>>> import numpy as np
>>> from numpy import linalg as LA
>>> np.set_printoptions(precision=3, suppress=True, linewidth=160, sign=" ")
>>> tidy = lambda a: np.round(a, 3) + 0
>>> F = np.load("arr.npy")
>>> F
array([[ 4.,  1.,  0.],
       [ 0.,  4.,  1.],
       [ 0.,  0.,  4.]])
>>> Q, Rm = LA.qr(F)
>>> Q.shape, Rm.shape
((3, 3), (3, 3))
>>> Q @ Rm
array([[ 4.,  1.,  0.],
       [ 0.,  4.,  1.],
       [ 0.,  0.,  4.]])
>>> np.allclose(Rm.T @ Rm, F.T @ F)
True
>>> Q
array([[ 1.,  0.,  0.],
       [-0.,  1.,  0.],
       [-0., -0.,  1.]])
>>> Q.T @ Q
array([[ 1.,  0.,  0.],
       [ 0.,  1.,  0.],
       [ 0.,  0.,  1.]])
>>> print(np.abs(np.diag(Rm)))
[ 4.  4.  4.]
>>> Rm
array([[ 4.,  1.,  0.],
       [ 0.,  4.,  1.],
       [ 0.,  0.,  4.]])
>>> evals, vecs = LA.eig(F)
>>> tidy(np.sort(LA.eigvals(F @ F)))
array([ 16.,  16.,  16.])
>>> tidy(np.sort(LA.eigvals(LA.inv(F))))
array([ 0.25,  0.25,  0.25])
>>> feats = np.abs(np.array([[-4, -1, 7], [-2, 2, -8], [0, -3, -2]])) + np.eye(3)
>>> feats = feats / feats.sum(axis=1, keepdims=True)
>>> tidy(feats)
array([[ 0.385,  0.077,  0.538],
       [ 0.154,  0.231,  0.615],
       [ 0.   ,  0.5  ,  0.5  ]])
>>> tidy(LA.matrix_power(feats, 2))
array([[ 0.16 ,  0.317,  0.524],
       [ 0.095,  0.373,  0.533],
       [ 0.077,  0.365,  0.558]])
>>> print(feats @ np.ones(3))
[ 1.  1.  1.]
>>> p = np.eye(3)[2]
>>> for _ in range(5):
...     p = p @ feats
...     print(p.round(3))
... 
[ 0.   0.5  0.5]
[ 0.077  0.365  0.558]
[ 0.086  0.369  0.545]
[ 0.09   0.364  0.546]
[ 0.091  0.364  0.545]
>>> def softmax(z):
...     e = np.exp(z - z.max(axis=-1, keepdims=True))
...     return e / e.sum(axis=-1, keepdims=True)
... 
>>> tidy(softmax(10 * feats[0]))
array([ 0.175,  0.008,  0.817])
>>> S = feats @ feats.T / np.sqrt(3)
>>> tidy(softmax(S + np.triu(np.full(S.shape, -np.inf), 1)))
array([[ 1.   ,  0.   ,  0.   ],
       [ 0.493,  0.507,  0.   ],
       [ 0.314,  0.335,  0.351]])
>>> tidy(softmax(S)[0] @ feats)
array([ 0.184,  0.263,  0.552])
>>> x0 = np.array([-4, 1, 3])
>>> rhs = feats @ x0
>>> tidy(rhs)
array([ 0.154,  1.462,  2.   ])
>>> tidy(LA.solve(feats, rhs + feats[:, 2]))
array([-4.,  1.,  4.])
>>> tidy(LA.solve(feats, feats[:, 0]))
array([ 1.,  0.,  0.])
>>> tidy(LA.solve(feats.T, feats[1]))
array([ 0.,  1.,  0.])
>>> evals, vecs = LA.eig(feats)
>>> tidy(evals)
array([-0.147,  0.262,  1.   ])
>>> tidy(np.sort(LA.eigvals(LA.inv(feats))))
array([-6.815,  1.   ,  3.815])
>>> rng = np.random.default_rng(76)
>>> labels = rng.permutation(3)
>>> labels
array([ 2,  1,  0])
>>> other = feats[labels][:, labels]
>>> tidy(np.diag(other))
array([ 0.5  ,  0.231,  0.385])
>>> tidy(np.sort(np.abs(LA.eigvals(other))))
array([ 0.147,  0.262,  1.   ])
>>> arr = np.load("dump.npy")
>>> arr
array([[117, -67,  13,  52],
       [-67,  54, -26, -23],
       [ 13, -26,  75,  12],
       [ 52, -23,  12,  30]])
>>> x0 = np.array([-2, 3, 3, -3])
>>> h = np.maximum(arr @ x0, 0)
>>> print(arr * (h > 1e-9)[:, None])
[[  0   0   0   0]
 [-67  54 -26 -23]
 [ 13 -26  75  12]
 [  0   0   0   0]]
>>> h
array([   0,  287,   85,    0])
>>> np.allclose(arr[:-1].T @ LA.lstsq(arr[:-1].T, arr[-1])[0], arr[-1])
True
>>> np.unique(arr.round(6), axis=0).shape
(4, 4)
>>> tidy(arr @ LA.pinv(arr) @ arr)
array([[117., -67.,  13.,  52.],
       [-67.,  54., -26., -23.],
       [ 13., -26.,  75.,  12.],
       [ 52., -23.,  12.,  30.]])
>>> tidy(np.trace(LA.pinv(arr) @ arr))
np.float64(3.0)
